$ python3 -q
>>> import numpy as np
>>> np.set_printoptions(precision=2, suppress=True, linewidth=140)
>>> tidy = lambda a: np.round(a, 2) + 0
>>> data = np.load("a.npy")
>>> data
array([[ 0.4 ,  3.68, -1.64, -4.55, -2.97,  0.45, -1.12],
       [-2.1 ,  0.99, -1.05,  5.9 , -0.34,  3.32,  1.97],
       [-2.83,  0.36, -2.24,  2.16,  1.68,  1.37,  0.39],
       [-2.84,  0.41,  1.4 , -2.13, -3.25,  0.63,  0.27],
       [ 0.03,  1.52, -3.65,  3.84, -2.55, -0.91,  0.91]])
>>> r0 = np.array([6, -4, -4])
>>> tidy(np.cross(data[0, :3], data[2, :3]))
array([-7.65,  5.54, 10.56])
>>> out = data / np.sqrt((data ** 2).mean(axis=1, keepdims=True))
>>> tidy(np.linalg.norm(out, axis=1))
array([2.65, 2.65, 2.65, 2.65, 2.65])
>>> print(tidy(out[0]))
[ 0.15  1.41 -0.63 -1.75 -1.14  0.17 -0.43]
>>> np.linalg.matrix_rank(data - data.mean(axis=1, keepdims=True))
np.int64(5)
>>> np.linalg.matrix_rank(out) == np.linalg.matrix_rank(data)
np.True_
>>> feats = np.load("w.npy")
>>> feats
array([[1, 0, 0, 0, 0, 0, 0, 0, 0, 0],
       [2, 1, 0, 0, 0, 0, 0, 0, 0, 0],
       [2, 2, 1, 0, 0, 0, 0, 0, 0, 0],
       [2, 3, 1, 1, 0, 0, 0, 0, 0, 0],
       [3, 3, 1, 1, 1, 0, 0, 0, 0, 0],
       [1, 0, 0, 2, 0, 1, 0, 0, 0, 0],
       [3, 3, 2, 0, 3, 2, 1, 0, 0, 0],
       [0, 0, 1, 1, 2, 2, 2, 1, 0, 0],
       [3, 1, 1, 1, 1, 0, 0, 1, 1, 0],
       [2, 2, 1, 3, 2, 2, 0, 3, 0, 1]])
>>> T = np.stack([feats, 2 * feats, feats[::-1]])
>>> T.shape
(3, 10, 10)
>>> print(feats @ feats)
[[ 1  0  0  0  0  0  0  0  0  0]
 [ 4  1  0  0  0  0  0  0  0  0]
 [ 8  4  1  0  0  0  0  0  0  0]
 [12  8  2  1  0  0  0  0  0  0]
 [16 11  3  2  1  0  0  0  0  0]
 [ 6  6  2  4  0  1  0  0  0  0]
 [27 19  7  7  6  4  1  0  0  0]
 [18 17  9  8 10  8  4  1  0  0]
 [15 10  5  4  4  2  2  2  1  0]
 [24 21 10 15 10 10  6  6  0  1]]
>>> print(tidy(np.sort(np.linalg.eigvals(feats))))
[1. 1. 1. 1. 1. 1. 1. 1. 1. 1.]
>>> np.linalg.matrix_rank(feats - feats[0, 0] * np.eye(10))
np.int64(8)
>>> x = np.array([0, -1, -1, 2, 1, -2, -2, 1, -1, 0])
>>> h = np.maximum(feats @ x, 0)
>>> print(feats.T @ h)
[13  9  5 17  9 10  0 13  1  4]
>>> np.maximum(feats @ (3 * x), 0)
array([ 0,  0,  0,  0,  0,  6,  0,  0,  3, 12])
>>> feats * (h > 1e-9)[:, None]
array([[0, 0, 0, 0, 0, 0, 0, 0, 0, 0],
       [0, 0, 0, 0, 0, 0, 0, 0, 0, 0],
       [0, 0, 0, 0, 0, 0, 0, 0, 0, 0],
       [0, 0, 0, 0, 0, 0, 0, 0, 0, 0],
       [0, 0, 0, 0, 0, 0, 0, 0, 0, 0],
       [1, 0, 0, 2, 0, 1, 0, 0, 0, 0],
       [0, 0, 0, 0, 0, 0, 0, 0, 0, 0],
       [0, 0, 0, 0, 0, 0, 0, 0, 0, 0],
       [3, 1, 1, 1, 1, 0, 0, 1, 1, 0],
       [2, 2, 1, 3, 2, 2, 0, 3, 0, 1]])
